$ ipython --no-banner

In [1]: import numpy as np

In [2]: np.set_printoptions(precision=1, suppress=True, linewidth=120)

In [3]: E = np.loadtxt("data.csv", delimiter=",")

In [4]: E
Out[4]: 
array([[ 0.8, -0.2, -1.2, -2.5,  1.2],
       [ 1.2, -1.1, -1.2, -0.5, -1.2],
       [-0.4,  1. ,  0.2, -0.5, -0.3],
       [-1.1, -2.4, -0.7,  1.7,  0.2],
       [-1. ,  0. , -0.6,  0.6,  0. ],
       [-0.1,  0. , -0.5,  1.5, -0.1],
       [ 1.9, -0.3,  2.8,  0. , -0.7],
       [ 0.7, -1. , -0.4, -1.9,  0.4],
       [ 0.1, -0.9, -1. , -0.7,  1. ],
       [ 0.6,  1.9, -0.3, -1. , -1.5],
       [ 0.4,  1.3, -0.4, -0.8, -0.5],
       [ 1.3,  1.2,  1.4, -1. ,  0.6],
       [ 1.1, -0.4,  0.1,  0.6, -1.3]])

In [5]: out = np.array([[1, -1, -1], [2, -2, 0], [0, -2, 2], [-2, -2, 2], [1, 2, 1]])

In [6]: np.einsum("ij,ij->i", E, E)
Out[6]: array([ 9.8,  5.8,  1.5, 10.4,  1.7,  2.5, 12. ,  5.4,  3.3,  7.3,  2.9,  6.4,  3.4])

In [7]: np.linalg.matrix_rank(E @ out)
Out[7]: np.int64(3)

In [8]: np.vstack([E, out.T]).shape
Out[8]: (16, 5)

In [9]: Xs = E - E.mean(axis=0)

In [10]: V = np.linalg.svd(Xs)[2][:4]

In [11]: out = Xs - Xs @ V.T @ V

In [12]: np.linalg.norm(out, axis=1).round(6).argmax()
Out[12]: np.int64(5)

In [13]: np.diag(V.T @ V)
Out[13]: array([0.6, 0.9, 0.9, 0.8, 0.8])

In [14]: W = np.array([[1, 1, 2, 2, 0, 2],
    ...:     [0, 0, 0, 2, 1, 2],
    ...:     [2, 0, 1, 1, 2, 1],
    ...:     [1, 1, 1, 1, 1, 0],
    ...:     [2, 2, 2, 0, 2, 2]])

In [15]: coef = np.array([1, -3, -5, -8, 3, 8])

In [16]: act = np.maximum(E @ W + coef, 0)

In [17]: act
Out[17]: 
array([[ 0. ,  0. ,  0. ,  0. ,  0.3, 10.4],
       [ 0. ,  0. ,  0. ,  0. ,  0. ,  4.6],
       [ 0. ,  0. ,  0. ,  0. ,  3.3,  8.8],
       [ 0.6,  0. ,  0. ,  0. ,  1.3,  0.7],
       [ 0. ,  0. ,  0. ,  0. ,  2.4,  5.4],
       [ 1.2,  0. ,  0. ,  0. ,  3.3,  7.1],
       [ 7.1,  0. ,  0.2,  0. ,  6.9, 12.6],
       [ 0. ,  0. ,  0. ,  0. ,  0.1,  7.8],
       [ 0.4,  0. ,  0. ,  0. ,  1.4,  7.4],
       [ 0. ,  0. ,  0. ,  0. ,  0.3,  9.7],
       [ 0. ,  0. ,  0. ,  0. ,  1.7, 10. ],
       [ 5.3,  0. ,  0. ,  0. ,  7.2, 15.6],
       [ 0.3,  0. ,  0. ,  0. ,  0.8,  6.9]])

In [18]: C = np.array([[-2, -1], [0, -3], [3, 2], [3, 2], [1, 1], [2, -2]])

In [19]: W @ C
Out[19]: 
array([[14,  0],
       [11,  1],
       [ 6,  2],
       [ 5,  1],
       [ 8, -6]])

In [20]: out = np.c_[E[:, :3] @ np.array([[1, -1, -1], [-3, 0, -1], [3, 1, -5]]), np.array([9, 5, 9, 2, 2, 7, 4, 8, 0, 8, 6, 1, 8])]

In [21]: out
Out[21]: 
array([[ -2.2,  -2. ,   5.4,   9. ],
       [  0.9,  -2.4,   5.9,   5. ],
       [ -2.8,   0.6,  -1.6,   9. ],
       [  4. ,   0.4,   7. ,   2. ],
       [ -2.8,   0.4,   4. ,   2. ],
       [ -1.6,  -0.4,   2.6,   7. ],
       [ 11.2,   0.9, -15.6,   4. ],
       [  2.5,  -1.1,   2.3,   8. ],
       [ -0.2,  -1.1,   5.8,   0. ],
       [ -6. ,  -0.9,  -1. ,   8. ],
       [ -4.7,  -0.8,   0.3,   6. ],
       [  1.9,   0.1,  -9.5,   1. ],
       [  2.6,  -1. ,  -1.2,   8. ]])

In [22]: np.linalg.norm(np.linalg.qr(E)[0].T @ out, axis=0) ** 2 / ((out ** 2).sum(axis=0) + 1e-12)
Out[22]: array([1. , 1. , 1. , 0.4])

In [23]: np.round(np.linalg.lstsq(E, out[:, 0])[0], 1) + 0
Out[23]: array([ 1., -3.,  3.,  0.,  0.])

In [24]: np.linalg.matrix_rank(out)
Out[24]: np.int64(4)

In [25]: np.linalg.matrix_rank(np.c_[E, out])
Out[25]: np.int64(6)

In [26]: np.round(np.linalg.norm(out - E @ np.linalg.lstsq(E, out)[0], axis=0), 1) + 0
Out[26]: array([ 0. ,  0. ,  0. , 16.5])
